>>> import numpy as np
>>> np.set_printoptions(precision=2, suppress=True, linewidth=120, floatmode="fixed")
>>> rnd = lambda a: np.round(a, 2) + 0
>>> u = np.array([2, 2, 1, 0])
>>> m1 = np.array([np.roll(u, i) for i in range(4)])
>>> m1
array([[2, 2, 1, 0],
       [0, 2, 2, 1],
       [1, 0, 2, 2],
       [2, 1, 0, 2]])
>>> m1 @ np.ones(4)
array([5.00, 5.00, 5.00, 5.00])
>>> m1 @ (-1.0) ** np.arange(4)
array([ 1.00, -1.00,  1.00, -1.00])
>>> print(rnd(np.sort(np.abs(np.fft.fft(m1[0])))), rnd(np.sort(np.linalg.svd(m1, compute_uv=False))))
[1.00 2.24 2.24 5.00] [1.00 2.24 2.24 5.00]
>>> t3 = np.stack([m1, 3 * m1, m1[::-1]])
>>> np.einsum("bij,cij->bc", t3, t3)
array([[ 36, 108,  24],
       [108, 324,  72],
       [ 24,  72,  36]])
>>> rnd(np.linalg.norm(t3, axis=(1, 2)))
array([ 6.00, 18.00,  6.00])
>>> t3.shape
(3, 4, 4)
>>> rnd(np.linalg.det(t3))
array([  25.00, 2025.00,   25.00])
>>> feats = np.loadtxt("dump.csv", delimiter=",")
>>> feats
array([[ 2.00,  2.00,  2.00,  2.00],
       [-2.00,  2.00, -2.00,  2.00],
       [ 2.00,  2.00,  2.00,  2.00],
       [-2.00,  2.00, -2.00,  2.00]])
>>> # rows 0 and 2 are equal
>>> cov = feats.T @ feats
>>> np.diag(cov)
array([16.00, 16.00, 16.00, 16.00])
>>> (feats @ feats.T).shape
(4, 4)
>>> left, s, vt = np.linalg.svd(feats)
>>> vecs = vt[:(s > 1e-8).sum()]
>>> rng = np.random.default_rng(60)
>>> x = feats[1] + -1 * feats[3] + rng.integers(2) * np.eye(4)[2]
>>> x
array([0.00, 0.00, 0.00, 0.00])
>>> rnd(vecs.T @ vecs)
array([[0.50, 0.00, 0.50, 0.00],
       [0.00, 0.50, 0.00, 0.50],
       [0.50, 0.00, 0.50, 0.00],
       [0.00, 0.50, 0.00, 0.50]])
>>> x = np.array([1, 3, 3, 3])
>>> a = np.maximum(feats @ x, 0)
>>> np.maximum(feats @ (3 * x), 0)
array([60.00, 12.00, 60.00, 12.00])
>>> print(rnd(np.tanh(feats @ x)))
[1.00 1.00 1.00 1.00]
>>> feats * (a > 1e-9)[:, None]
array([[ 2.00,  2.00,  2.00,  2.00],
       [-2.00,  2.00, -2.00,  2.00],
       [ 2.00,  2.00,  2.00,  2.00],
       [-2.00,  2.00, -2.00,  2.00]])
>>> a
array([20.00,  4.00, 20.00,  4.00])
>>> np.flatnonzero(a > 1e-9)
array([0, 1, 2, 3])
>>> print(feats.T @ a)
[64.00 96.00 64.00 96.00]
>>> np.maximum(feats @ x, 0) - np.maximum(-feats @ x, 0)
array([20.00,  4.00, 20.00,  4.00])
>>> x = np.array([3, 1, 0, -1])
>>> feats * x
array([[ 6.00,  2.00,  0.00, -2.00],
       [-6.00,  2.00, -0.00, -2.00],
       [ 6.00,  2.00,  0.00, -2.00],
       [-6.00,  2.00, -0.00, -2.00]])
>>> (feats @ x).argmax()
np.int64(0)
>>> print(np.linalg.norm(feats @ x) <= np.linalg.norm(feats, 2) * np.linalg.norm(x) + 1e-9)
True
>>> J = np.loadtxt("arr.csv", delimiter=",")
>>> J
array([[ 0.00,  0.00,  0.00, -1.00],
       [ 0.00,  0.00, -1.00,  0.00],
       [ 0.00, -1.00,  0.00,  0.00],
       [-1.00,  0.00,  0.00,  0.00]])
>>> x = np.array([-2, 4, -1, -1])
>>> rhs = J @ x
>>> rhs
array([ 1.00,  1.00, -4.00,  2.00])
>>> rnd(np.linalg.solve(J, rhs + J[:, 2]))
array([-2.00,  4.00,  0.00, -1.00])
>>> rnd(np.linalg.solve(J, rhs))
array([-2.00,  4.00, -1.00, -1.00])
>>> rnd(np.linalg.solve(J, J[:, 1]))
array([0.00, 1.00, 0.00, 0.00])
>>> rnd(np.linalg.solve(J.T, J[0]))
array([1.00, 0.00, 0.00, 0.00])
>>> J @ J.T
array([[1.00, 0.00, 0.00, 0.00],
       [0.00, 1.00, 0.00, 0.00],
       [0.00, 0.00, 1.00, 0.00],
       [0.00, 0.00, 0.00, 1.00]])
>>> rnd(np.linalg.svd(J, compute_uv=False))
array([1.00, 1.00, 1.00, 1.00])
>>> print(rnd(np.linalg.norm(J, axis=0)))
[1.00 1.00 1.00 1.00]
>>> data = np.load("x.npy")
>>> data
array([[3, 3, 3, 3],
       [8, 2, 8, 2],
       [3, 3, 3, 3],
       [8, 2, 8, 2]])
>>> np.linalg.matrix_rank(data, rtol=0.1)
np.int64(2)
>>> [round(float(x), 2) for x in np.linalg.svd(data, compute_uv=False)[:3]]
[18.12, 3.97, 0.0]
>>> print(rnd(np.linalg.norm(data, 2) / np.linalg.norm(data)))
0.98
>>> left, s, vt = np.linalg.svd(data)
>>> vecs = vt[:(s > 1e-8).sum()]
>>> x = data[2] + -3 * data[0] + rng.integers(2) * np.eye(4)[2]
>>> print(x)
[-6.00 -6.00 -6.00 -6.00]
>>> print(np.linalg.matrix_rank(np.vstack([data, x])))
2
>>> rnd(np.linalg.norm(x - vecs.T @ vecs @ x))
np.float64(0.0)
>>> left, s, vt = np.linalg.svd(data)
>>> print(np.argmax(s[:-1] / (s[1:] + 1e-6)) + 1)
2
>>> rnd(s)
array([18.12,  3.97,  0.00,  0.00])
>>> Y = left[:, :2] @ np.diag(s[:2]) @ vt[:2]
>>> rnd(np.linalg.norm(data - Y) / np.linalg.norm(data))
np.float64(0.0)
>>> rnd(Y)
array([[3.00, 3.00, 3.00, 3.00],
       [8.00, 2.00, 8.00, 2.00],
       [3.00, 3.00, 3.00, 3.00],
       [8.00, 2.00, 8.00, 2.00]])
>>> rank = np.linalg.matrix_rank(data)
>>> rank
np.int64(2)
>>> null = np.linalg.svd(data)[2][rank:].T
>>> [int(np.linalg.matrix_rank(data[:i])) for i in range(1, len(data) + 1)]
[1, 2, 2, 2]
>>> np.linalg.matrix_rank(data.T @ data), np.linalg.matrix_rank(data @ data.T)
(np.int64(2), np.int64(2))
>>> [int(np.linalg.matrix_rank(data[:, :j + 1])) for j in range(4)]
[1, 2, 2, 2]
>>> rnd(data @ null)
array([[0.00, 0.00],
       [0.00, 0.00],
       [0.00, 0.00],
       [0.00, 0.00]])
>>> F = np.load("a.npy")
>>> F
array([[ 0,  0,  0],
       [ 8, 11,  3],
       [10, 13,  5],
       [ 0,  3,  0],
       [ 0,  0,  0],
       [ 0,  0,  0],
       [ 0,  1,  0],
       [ 0,  0,  0],
       [ 0,  0,  0],
       [ 0,  0,  0],
       [ 0,  1,  0],
       [ 8, 11,  3],
       [ 6,  9,  1],
       [ 0,  0,  0],
       [ 0,  0,  0],
       [ 2,  5,  0],
       [14, 17,  9],
       [ 0,  0,  0],
       [ 0,  0,  0],
       [ 8, 11,  3],
       [ 0,  0,  0],
       [ 0,  0,  0],
       [ 0,  0,  0],
       [ 0,  0,  0]])
>>> W = np.array([[2, 1, 2], [3, 4, 2], [5, 0, 5]])
>>> b = np.array([0, -1, -2])
>>> hid = np.maximum(F @ W + b, 0)
>>> rnd((hid > 0).mean(axis=0))
array([0.42, 0.42, 0.33])
>>> hid
array([[  0,   0,   0],
       [ 64,  51,  51],
       [ 84,  61,  69],
       [  9,  11,   4],
       [  0,   0,   0],
       [  0,   0,   0],
       [  3,   3,   0],
       [  0,   0,   0],
       [  0,   0,   0],
       [  0,   0,   0],
       [  3,   3,   0],
       [ 64,  51,  51],
       [ 44,  41,  33],
       [  0,   0,   0],
       [  0,   0,   0],
       [ 19,  21,  12],
       [124,  81, 105],
       [  0,   0,   0],
       [  0,   0,   0],
       [ 64,  51,  51],
       [  0,   0,   0],
       [  0,   0,   0],
       [  0,   0,   0],
       [  0,   0,   0]])
>>> np.linalg.matrix_rank(hid)
np.int64(3)
>>> Z = np.array([[-2, 1], [0, -2], [2, 2]])
>>> (hid @ Z).round(6).argmax(axis=1)
array([0, 1, 1, 1, 0, 0, 1, 0, 0, 0, 1, 1, 1, 0, 0, 1, 1, 0, 0, 1, 0, 0, 0, 0])
>>> Y = np.c_[F[:, :1] @ np.array([[1]]), np.array([1, -3, 1, 2, -4, 2, 4, 1, 2, 4, -1, -5, -1, 3, 1, 3, 1, -5, -1, 2, -1, 5, 5, -3])]
>>> Y
array([[ 0,  1],
       [ 8, -3],
       [10,  1],
       [ 0,  2],
       [ 0, -4],
       [ 0,  2],
       [ 0,  4],
       [ 0,  1],
       [ 0,  2],
       [ 0,  4],
       [ 0, -1],
       [ 8, -5],
       [ 6, -1],
       [ 0,  3],
       [ 0,  1],
       [ 2,  3],
       [14,  1],
       [ 0, -5],
       [ 0, -1],
       [ 8,  2],
       [ 0, -1],
       [ 0,  5],
       [ 0,  5],
       [ 0, -3]])
>>> rnd(np.linalg.norm(np.linalg.qr(F)[0].T @ Y, axis=0) ** 2 / ((Y ** 2).sum(axis=0) + 1e-12))
array([1.00, 0.11])
>>> rnd(np.linalg.norm(Y - F @ np.linalg.lstsq(F, Y)[0], axis=0))
array([ 0.00, 13.68])
>>> print(np.linalg.matrix_rank(np.c_[F, Y]))
4
>>> rnd(np.linalg.lstsq(F, Y[:, 0])[0])
array([1.00, 0.00, 0.00])
>>> proj = np.triu(np.array([[8, 8, 4, 2], [7, 0, 8, 7], [3, 5, 9, 8], [3, 0, 0, 6]]), 1) + np.eye(4)
>>> Y = proj @ feats @ np.linalg.inv(proj)
>>> Y
array([[ -10.00,  110.00, -850.00, 6080.00],
       [   0.00,   32.00, -256.00, 1856.00],
       [ -14.00,  130.00, -998.00, 7120.00],
       [  -2.00,   18.00, -138.00,  984.00]])
>>> proj @ feats - feats @ proj
array([[-12.00,  12.00, -36.00,  -6.00],
       [  2.00,  46.00,  -6.00,  36.00],
       [-16.00,   0.00, -40.00, -18.00],
       [  0.00,  16.00,  -8.00,   6.00]])
>>> rnd(np.poly(Y))
array([ 1.00, -8.00, 32.00,  0.00,  0.00])
>>> K = np.loadtxt("w.csv", delimiter=",")
>>> print(K)
[[ 6.17 -2.91 -2.90]
 [ 5.80 -2.82 -3.13]
 [ 6.17 -2.79 -2.99]
 [ 5.92 -2.86 -2.93]
 [ 0.07 -2.88 -3.14]
 [-0.05 -3.03 -2.99]
 [-0.07 -2.82 -2.96]
 [-0.15 -2.95 -2.89]
 [-2.97 -8.07 -3.00]
 [-2.81 -8.16 -2.93]
 [-3.01 -8.14 -2.93]
 [-2.90 -7.92 -3.06]]
>>> Z = K[[5, 2]].astype(float)
>>> for _ in range(6):
...     idx = np.linalg.norm(K[:, None] - Z, axis=-1).argmin(axis=1)
...     Z = np.array([K[idx == j].mean(axis=0) for j in range(2)])
... 
>>> idx
array([1, 1, 1, 1, 0, 0, 0, 0, 0, 0, 0, 0])
>>> print(np.bincount(idx))
[8 4]
>>> print(np.abs(Z[1] - Z[0]).argmax())
0
